% ipython --no-banner

In [1]: import numpy as np

In [2]: np.set_printoptions(precision=3, suppress=True, linewidth=140)

In [3]: E = np.load("a.npy")

In [4]: E
Out[4]: 
array([[-5,  0,  0,  0],
       [ 3, -2,  0,  0],
       [-2,  6,  1,  0],
       [-2, -4,  9, -2]])

In [5]: E @ E
Out[5]: 
array([[ 25,   0,   0,   0],
       [-21,   4,   0,   0],
       [ 26,  -6,   1,   0],
       [-16,  70,  -9,   4]])

In [6]: np.linalg.matrix_power(E - np.diag(np.diag(E)), 4)
Out[6]: 
array([[0, 0, 0, 0],
       [0, 0, 0, 0],
       [0, 0, 0, 0],
       [0, 0, 0, 0]])

In [7]: np.sort(np.linalg.eigvals(E))
Out[7]: array([-5., -2., -2.,  1.])

In [8]: O, r_ = np.linalg.qr(E)

In [9]: np.abs(np.diag(r_))
Out[9]: array([6.481, 7.323, 7.067, 0.06 ])

In [10]: r_
Out[10]: 
array([[ 6.481, -1.543, -3.086,  0.617],
       [ 0.   ,  7.323, -4.747,  1.223],
       [ 0.   ,  0.   , -7.067,  1.456],
       [ 0.   ,  0.   ,  0.   , -0.06 ]])

In [11]: np.trace(O @ O.T)
Out[11]: np.float64(4.0)

In [12]: np.allclose(r_.T @ r_, E.T @ E)
Out[12]: True

In [13]: O.shape, r_.shape
Out[13]: ((4, 4), (4, 4))

In [14]: K = np.array([[-11.0, 8.0, 1.0, -3.0],
    ...:     [-17.0, 14.0, 1.0, -5.0],
    ...:     [-14.0, 12.0, 0.0, -2.0],
    ...:     [-4.0, 4.0, 0.0, 0.0]])

In [15]: ev, vecs = np.linalg.eig(K)

In [16]: round(float(np.prod(ev)), 3)
Out[16]: 16.0

In [17]: np.round(K @ vecs[:, 0] - ev[0] * vecs[:, 0], 3) + 0
Out[17]: array([0., 0., 0., 0.])

In [18]: np.sort(np.linalg.eigvals(K @ K))
Out[18]: array([ 1.+0.j,  4.-0.j,  4.+0.j, 16.+0.j])

In [19]: O, vecs = np.linalg.qr(K[:, :3])[0], np.linalg.qr(K[:, 3:])[0]

In [20]: sig = np.linalg.svd(O.T @ vecs, compute_uv=False)

In [21]: np.degrees(np.arccos(sig.clip(0, 1)))
Out[21]: array([9.055])

In [22]: rng = np.random.default_rng(96267)

In [23]: z = rng.permutation(4)

In [24]: z
Out[24]: array([3, 2, 0, 1])

In [25]: other = K[z][:, z]

In [26]: np.diag(other)
Out[26]: array([  0.,   0., -11.,  14.])

In [27]: np.allclose(other, K)
Out[27]: False

In [28]: np.trace(other)
Out[28]: np.float64(3.0)

In [29]: arr = np.loadtxt("x.csv", delimiter=",")

In [30]: arr
Out[30]: 
array([[1., 0., 0.],
       [0., 1., 0.],
       [6., 4., 1.]])

In [31]: ev, vecs = np.linalg.eig(arr)

In [32]: np.sort(np.linalg.eigvals(arr @ arr))
Out[32]: array([1., 1., 1.])

In [33]: ev
Out[33]: array([1., 1., 1.])

In [34]: np.prod(ev)
Out[34]: np.float64(1.0)

In [35]: other = np.linalg.inv(arr)

In [36]: (np.abs(other) > 1e-9).astype(int)
Out[36]: 
array([[1, 0, 0],
       [0, 1, 0],
       [1, 1, 1]])

In [37]: np.linalg.det(arr) * other
Out[37]: 
array([[ 1.,  0.,  0.],
       [ 0.,  1.,  0.],
       [-6., -4.,  1.]])

In [38]: np.linalg.inv(other)
Out[38]: 
array([[ 1., -0., -0.],
       [ 0.,  1.,  0.],
       [ 6.,  4.,  1.]])

In [39]: round(float(np.linalg.slogdet(arr)[0]), 3)
Out[39]: 1.0

In [40]: J = np.array([[-2, -2, -1], [-2, 2, 1], [-2, 2, 1], [-1, 1, 0]])

In [41]: J
Out[41]: 
array([[-2, -2, -1],
       [-2,  2,  1],
       [-2,  2,  1],
       [-1,  1,  0]])

In [42]: proj = J @ np.linalg.solve(J.T @ J, J.T)

In [43]: np.allclose(proj @ proj, proj)
Out[43]: True

In [44]: round(np.trace(proj), 3)
Out[44]: np.float64(3.0)

In [45]: proj @ J[:, 1]
Out[45]: array([-2.,  2.,  2.,  1.])

In [46]: np.round((np.eye(4) - proj) @ J, 3) + 0
Out[46]: 
array([[0., 0., 0.],
       [0., 0., 0.],
       [0., 0., 0.],
       [0., 0., 0.]])

In [47]: np.round(np.linalg.eigvalsh(proj), 3) + 0
Out[47]: array([0., 1., 1., 1.])

In [48]: M = np.load("block3.npy")

In [49]: M
Out[49]: 
array([[-1,  1,  2],
       [ 0,  0,  0],
       [ 0,  0,  0],
       [ 3,  3, -3],
       [ 0,  0,  0],
       [ 3,  3, -3],
       [ 0,  0,  0],
       [ 4,  6,  0],
       [ 0,  0,  0],
       [ 0,  0,  0],
       [ 0,  0,  0],
       [ 0,  0,  0],
       [ 3,  3, -3],
       [ 0,  0,  0],
       [-2, -2, -1],
       [ 0,  0,  0],
       [ 0,  0,  0],
       [ 1,  3,  3]])

In [50]: Xc = M - M.mean(axis=0)

In [51]: Uu, sig, Vh = np.linalg.svd(Xc, full_matrices=False)

In [52]: np.abs(Vh[-1])
Out[52]: array([0.777, 0.56 , 0.287])

In [53]: sig ** 2 / (sig ** 2).sum()
Out[53]: array([0.739, 0.254, 0.007])

In [54]: np.abs(Uu[:, 0]).argmax()
Out[54]: np.int64(7)

In [55]: A = np.array([[0, 0, 0, 1], [0, 0, 0, 0], [0, 0, 0, 1], [1, 0, 1, 0]])

In [56]: A
Out[56]: 
array([[0, 0, 0, 1],
       [0, 0, 0, 0],
       [0, 0, 0, 1],
       [1, 0, 1, 0]])

In [57]: proj = np.triu(np.array([[2, 3, -3, -3], [2, 2, 2, 1], [-1, -3, 3, -1], [-2, 0, 2, 1]]), 1) + np.eye(4)

In [58]: other = proj @ A @ np.linalg.inv(proj)

In [59]: proj @ A - A @ proj
Out[59]: 
array([[-3.,  0., -3., -3.],
       [ 1.,  0.,  1.,  2.],
       [-1.,  0., -1.,  0.],
       [ 0., -3.,  3.,  4.]])

In [60]: np.linalg.matrix_rank(other)
Out[60]: np.int64(2)

In [61]: np.trace(other), np.trace(A)
Out[61]: (np.float64(0.0), np.int64(0))

In [62]: np.round(np.poly(other), 3) + 0
Out[62]: array([ 1.,  0., -2.,  0.,  0.])

In [63]: z = rng.permutation(4)

In [64]: z
Out[64]: array([2, 1, 3, 0])

In [65]: other = A[z][:, z]

In [66]: np.trace(other)
Out[66]: np.int64(0)

In [67]: round(float(np.linalg.eigvalsh(A).min()), 3)
Out[67]: -1.414

In [68]: np.all(np.linalg.eigvalsh(A) > 0)
Out[68]: np.False_

In [69]: np.argsort(-np.linalg.norm(A, axis=0).round(6), kind="stable")[:3]
Out[69]: array([3, 0, 2])

In [70]: round(np.linalg.norm(A, 2) / np.linalg.norm(A), 3)
Out[70]: np.float64(0.707)

In [71]: blk = np.stack([A, 5 * A, A[::-1]])

In [72]: blk.sum(axis=0)
Out[72]: 
array([[1, 0, 1, 6],
       [0, 0, 0, 1],
       [0, 0, 0, 6],
       [6, 0, 6, 1]])

In [73]: (blk @ A.T).shape
Out[73]: (3, 4, 4)

In [74]: np.linalg.norm(blk, axis=(1, 2))
Out[74]: array([ 2., 10.,  2.])

In [75]: np.linalg.matrix_rank(blk.reshape(3, -1))
Out[75]: np.int64(2)

In [76]: blk.shape
Out[76]: (3, 4, 4)
